$ python3 -q
>>> import numpy as np
>>> np.set_printoptions(suppress=True, linewidth=100)
>>> tidy = lambda a: np.round(a, 3) + 0
>>> J = np.load("mat.npy")
>>> J
array([[1, 0, 0, 0, 0],
       [4, 0, 0, 2, 3],
       [0, 0, 3, 0, 3],
       [2, 0, 2, 0, 0]])
>>> B = np.array([[-2, 2, 0], [-2, 1, 0]])
>>> C = np.kron(B, J)
>>> C
array([[-2,  0,  0,  0,  0,  2,  0,  0,  0,  0,  0,  0,  0,  0,  0],
       [-8,  0,  0, -4, -6,  8,  0,  0,  4,  6,  0,  0,  0,  0,  0],
       [ 0,  0, -6,  0, -6,  0,  0,  6,  0,  6,  0,  0,  0,  0,  0],
       [-4,  0, -4,  0,  0,  4,  0,  4,  0,  0,  0,  0,  0,  0,  0],
       [-2,  0,  0,  0,  0,  1,  0,  0,  0,  0,  0,  0,  0,  0,  0],
       [-8,  0,  0, -4, -6,  4,  0,  0,  2,  3,  0,  0,  0,  0,  0],
       [ 0,  0, -6,  0, -6,  0,  0,  3,  0,  3,  0,  0,  0,  0,  0],
       [-4,  0, -4,  0,  0,  2,  0,  2,  0,  0,  0,  0,  0,  0,  0]])
>>> np.linalg.matrix_rank(C)
np.int64(8)
>>> B = np.array([[6, 0, 1], [2, -3, -7], [1, -7, 5], [-7, 5, -1], [0, 1, 4]])
>>> np.einsum("ij->j", J)
array([7, 0, 5, 2, 6])
>>> np.vstack([J, B.T]).shape
(7, 5)
>>> np.linalg.matrix_rank(np.vstack([J, B.T]))
np.int64(5)
>>> arr = np.load("block11.npy")
>>> arr
array([[ 2,  1,  1,  2],
       [ 2,  4,  5,  4],
       [ 7,  5,  9,  9],
       [10,  5, 13, 13],
       [10, 10, 14, 14],
       [14, 11, 14, 18],
       [16, 13, 16, 19],
       [20, 16, 20, 21],
       [20, 20, 20, 26],
       [20, 23, 25, 30],
       [23, 25, 25, 33],
       [25, 27, 28, 38],
       [29, 28, 29, 43],
       [34, 33, 29, 43],
       [39, 35, 33, 48],
       [39, 35, 38, 48],
       [42, 37, 43, 48],
       [42, 40, 45, 53],
       [44, 43, 47, 56],
       [49, 48, 52, 59],
       [54, 48, 55, 61],
       [54, 48, 60, 63],
       [57, 53, 61, 64],
       [57, 53, 64, 67],
       [61, 55, 69, 68],
       [64, 60, 72, 70],
       [67, 65, 76, 74],
       [68, 68, 78, 75],
       [73, 73, 80, 80],
       [75, 74, 85, 83]])
>>> Xc = arr - arr.mean(axis=0)
>>> evecs = np.linalg.svd(Xc)[2][:1]
>>> B = Xc - Xc @ evecs.T @ evecs
>>> tidy(B.std(axis=0))
array([1.35 , 1.56 , 2.588, 2.596])
>>> A = np.array([[-3, 0, 0, 0, 0, 0, 0],
...     [3, 3, 0, 0, 0, 0, 0],
...     [2, -2, -1, 0, 0, 0, 0],
...     [0, -2, -3, -2, 0, 0, 0],
...     [2, 3, 1, -2, -1, 0, 0],
...     [0, 0, -1, 1, 2, 1, 0],
...     [0, 0, 1, 2, -3, 2, -1]])
>>> A
array([[-3,  0,  0,  0,  0,  0,  0],
       [ 3,  3,  0,  0,  0,  0,  0],
       [ 2, -2, -1,  0,  0,  0,  0],
       [ 0, -2, -3, -2,  0,  0,  0],
       [ 2,  3,  1, -2, -1,  0,  0],
       [ 0,  0, -1,  1,  2,  1,  0],
       [ 0,  0,  1,  2, -3,  2, -1]])
>>> rng = np.random.default_rng(447)
>>> z = rng.permutation(7)
>>> z
array([3, 2, 6, 5, 0, 1, 4])
>>> B = A[z][:, z]
>>> np.diag(B)
array([-2, -1, -1,  1, -3,  3, -1])
>>> tidy(np.linalg.det(B)), tidy(np.linalg.det(A[z]))
(np.float64(-18.0), np.float64(-18.0))
>>> U, sigma, vt = np.linalg.svd(A)
>>> tidy(sigma)
array([6.382, 5.092, 3.986, 3.228, 2.089, 0.814, 0.025])
>>> np.argmax(sigma[:-1] / (sigma[1:] + 1e-6)) + 1
np.int64(6)
>>> B = U[:, :6] @ np.diag(sigma[:6]) @ vt[:6]
>>> tidy(np.abs(A - B).max())
np.float64(0.017)
>>> feats = np.load("m.npy")
>>> feats
array([[ 4.006,  3.014,  0.988, -0.002,  4.99 ,  2.011,  5.021],
       [ 3.99 ,  2.947,  1.012,  0.012,  5.022,  2.005,  4.996],
       [ 3.999,  2.962,  0.962,  0.048,  5.001,  2.028,  5.003],
       [ 3.967,  2.982,  0.997, -0.031,  4.991,  2.02 ,  4.969],
       [ 4.008,  3.005,  1.014,  0.022,  5.022,  1.989,  4.992],
       [ 4.008,  3.015,  0.996, -0.005,  5.038,  2.012,  5.008],
       [ 3.982,  2.967,  0.982, -0.014,  5.013,  2.035,  5.024],
       [ 3.988,  2.993,  0.98 ,  0.005,  5.023,  2.001,  4.998],
       [ 3.993,  3.017,  1.001,  0.011,  5.015,  2.017,  5.01 ],
       [ 4.057,  3.012,  1.022, -0.017,  4.979,  2.024,  4.999],
       [ 3.994,  2.983,  0.987, -0.025,  4.97 ,  2.016,  5.015],
       [ 3.986,  2.993,  0.944, -0.011,  4.975,  1.988,  4.998],
       [ 3.997,  2.99 ,  0.984, -0.01 ,  5.011,  2.007,  5.02 ],
       [ 4.026,  3.04 ,  0.995,  0.041,  5.021,  2.008,  4.994],
       [ 4.013,  2.997,  1.   ,  0.005,  4.991,  2.009,  5.014],
       [-0.01 ,  2.933,  0.975,  5.01 ,  4.004,  4.966,  0.003],
       [ 0.026,  2.974,  1.009,  4.989,  4.006,  5.027,  0.009],
       [ 0.008,  3.007,  0.998,  4.972,  4.065,  5.019, -0.008],
       [-0.021,  3.057,  1.025,  4.99 ,  4.   ,  5.014, -0.019],
       [ 0.012,  3.003,  0.99 ,  5.018,  3.995,  4.974,  0.005],
       [-0.017,  3.031,  0.968,  4.992,  4.006,  4.996,  0.012],
       [-0.02 ,  2.999,  1.032,  5.018,  4.02 ,  5.007, -0.006],
       [ 0.01 ,  2.97 ,  0.974,  4.99 ,  4.008,  4.995, -0.006],
       [ 0.001,  3.006,  1.03 ,  4.998,  4.009,  5.03 ,  0.008],
       [ 0.01 ,  2.997,  0.994,  4.984,  4.042,  4.995, -0.019],
       [-0.025,  3.015,  0.98 ,  5.009,  4.016,  5.018,  0.   ],
       [ 0.02 ,  2.989,  1.029,  4.991,  3.957,  4.968, -0.013],
       [-0.001,  2.985,  1.01 ,  5.017,  4.02 ,  5.007, -0.007],
       [ 0.004,  2.996,  0.974,  5.03 ,  3.962,  4.996, -0.008],
       [-0.034,  2.995,  0.986,  4.995,  4.037,  4.976,  0.007]])
>>> tidy(feats.mean(axis=0))
array([1.999, 2.996, 0.995, 2.501, 4.507, 3.505, 2.501])
>>> np.linalg.matrix_rank(feats)
np.int64(7)
>>> tidy(np.linalg.norm(feats))
np.float64(48.395)
>>> tidy(feats.sum(axis=0))
array([ 59.977,  89.874,  29.838,  75.032, 135.209, 105.158,  75.019])
>>> B = np.array([[2, 3, 3, 1, 0, 1, 3, 2],
...     [0, 3, 3, 2, 1, 3, 1, 1],
...     [1, 0, 1, 1, 2, 1, 0, 0],
...     [2, 3, 1, 2, 0, 2, 3, 0],
...     [3, 3, 3, 1, 1, 1, 3, 0],
...     [3, 0, 1, 1, 3, 2, 0, 1],
...     [2, 0, 1, 0, 0, 1, 1, 2],
...     [2, 1, 0, 1, 3, 1, 2, 1]])
>>> E = np.triu(B, 1)
>>> E
array([[0, 3, 3, 1, 0, 1, 3, 2],
       [0, 0, 3, 2, 1, 3, 1, 1],
       [0, 0, 0, 1, 2, 1, 0, 0],
       [0, 0, 0, 0, 0, 2, 3, 0],
       [0, 0, 0, 0, 0, 1, 3, 0],
       [0, 0, 0, 0, 0, 0, 0, 1],
       [0, 0, 0, 0, 0, 0, 0, 2],
       [0, 0, 0, 0, 0, 0, 0, 0]])
>>> rk = np.linalg.matrix_rank(E)
>>> rk
np.int64(6)
>>> N = np.linalg.svd(E)[2][rk:].T
>>> np.linalg.matrix_rank(E.T @ E), np.linalg.matrix_rank(E @ E.T)
(np.int64(6), np.int64(6))
>>> [int(np.linalg.matrix_rank(E[:, :j + 1])) for j in range(8)]
[0, 1, 2, 3, 3, 4, 5, 6]
>>> [int(np.linalg.matrix_rank(np.delete(E, i, axis=0))) for i in range(8)]
[5, 5, 5, 5, 5, 6, 6, 6]
>>> N.shape
(8, 2)
>>> tidy(E @ N)
array([[0., 0.],
       [0., 0.],
       [0., 0.],
       [0., 0.],
       [0., 0.],
       [0., 0.],
       [0., 0.],
       [0., 0.]])
>>> [int(np.linalg.matrix_rank(E[:i])) for i in range(1, len(E) + 1)]
[1, 2, 3, 4, 5, 6, 6, 6]
>>> tidy(E @ np.linalg.pinv(E) @ E)
array([[0., 3., 3., 1., 0., 1., 3., 2.],
       [0., 0., 3., 2., 1., 3., 1., 1.],
       [0., 0., 0., 1., 2., 1., 0., 0.],
       [0., 0., 0., 0., 0., 2., 3., 0.],
       [0., 0., 0., 0., 0., 1., 3., 0.],
       [0., 0., 0., 0., 0., 0., 0., 1.],
       [0., 0., 0., 0., 0., 0., 0., 2.],
       [0., 0., 0., 0., 0., 0., 0., 0.]])
>>> tidy(np.trace(np.linalg.pinv(E) @ E))
np.float64(6.0)
>>> np.unique(E.round(6), axis=0).shape
(8, 8)
>>> np.allclose(E[:-1].T @ np.linalg.lstsq(E[:-1].T, E[-1])[0], E[-1])
True
>>> np.abs(np.diag(np.linalg.qr(E)[1])) > 1e-9
array([False, False, False, False, False, False, False, False])
>>> np.linalg.lstsq(E[:-1].T, E[-1])[2]
np.int32(6)
>>> x = np.array([0, 3, -1, 0, 2, -1, -2, 1])
>>> np.linalg.norm(E @ x) <= np.linalg.norm(E, 2) * np.linalg.norm(x) + 1e-9
np.True_
>>> np.einsum("ij,j->i", E, x)
array([ 1, -5,  3, -8, -7,  1,  2,  0])
>>> (E * x).sum(axis=1)
array([ 1, -5,  3, -8, -7,  1,  2,  0])
>>> E @ np.ones(8)
array([13., 11.,  4.,  5.,  4.,  1.,  2.,  0.])
>>> E @ (2 * x)
array([  2, -10,   6, -16, -14,   2,   4,   0])
>>> (E @ x).argmax()
np.int64(2)
>>> E @ np.eye(8)[4]
array([0., 1., 2., 0., 0., 0., 0., 0.])
>>> E @ x
array([ 1, -5,  3, -8, -7,  1,  2,  0])
>>> x = np.array([-9, 2, 5, 0, 3, -4, 1])
>>> target = feats @ x
>>> c, lr = np.zeros(7), 1 / np.linalg.norm(feats, 2) ** 2
>>> for i in range(6):
...     c -= lr * feats.T @ (feats @ c - target)
...     if i % 1 == 0: print(i, round(np.linalg.norm(feats @ c - target), 3))
... 
0 29.534
1 20.067
2 13.647
3 9.299
4 6.362
5 4.391
>>> tidy(np.linalg.cond(feats))
np.float64(606.725)
>>> E.reshape(2, -1)
array([[0, 3, 3, 1, 0, 1, 3, 2, 0, 0, 3, 2, 1, 3, 1, 1, 0, 0, 0, 1, 2, 1, 0, 0, 0, 0, 0, 0, 0, 2,
        3, 0],
       [0, 0, 0, 0, 0, 1, 3, 0, 0, 0, 0, 0, 0, 0, 0, 1, 0, 0, 0, 0, 0, 0, 0, 2, 0, 0, 0, 0, 0, 0,
        0, 0]])
>>> E.reshape(-1, 2)
array([[0, 3],
       [3, 1],
       [0, 1],
       [3, 2],
       [0, 0],
       [3, 2],
       [1, 3],
       [1, 1],
       [0, 0],
       [0, 1],
       [2, 1],
       [0, 0],
       [0, 0],
       [0, 0],
       [0, 2],
       [3, 0],
       [0, 0],
       [0, 0],
       [0, 1],
       [3, 0],
       [0, 0],
       [0, 0],
       [0, 0],
       [0, 1],
       [0, 0],
       [0, 0],
       [0, 0],
       [0, 2],
       [0, 0],
       [0, 0],
       [0, 0],
       [0, 0]])
>>> E.ravel(order="F")
array([0, 0, 0, 0, 0, 0, 0, 0, 3, 0, 0, 0, 0, 0, 0, 0, 3, 3, 0, 0, 0, 0, 0, 0, 1, 2, 1, 0, 0, 0, 0,
       0, 0, 1, 2, 0, 0, 0, 0, 0, 1, 3, 1, 2, 1, 0, 0, 0, 3, 1, 0, 3, 3, 0, 0, 0, 2, 1, 0, 0, 0, 1,
       2, 0])
>>> T = E.reshape(8, 2, -1)
>>> T.sum(axis=1)
array([[0, 4, 6, 3],
       [1, 3, 4, 3],
       [2, 1, 0, 1],
       [0, 2, 3, 0],
       [0, 1, 3, 0],
       [0, 0, 0, 1],
       [0, 0, 0, 2],
       [0, 0, 0, 0]])
>>> T.shape
(8, 2, 4)
>>> T[:, 0]
array([[0, 3, 3, 1],
       [0, 0, 3, 2],
       [0, 0, 0, 1],
       [0, 0, 0, 0],
       [0, 0, 0, 0],
       [0, 0, 0, 0],
       [0, 0, 0, 0],
       [0, 0, 0, 0]])
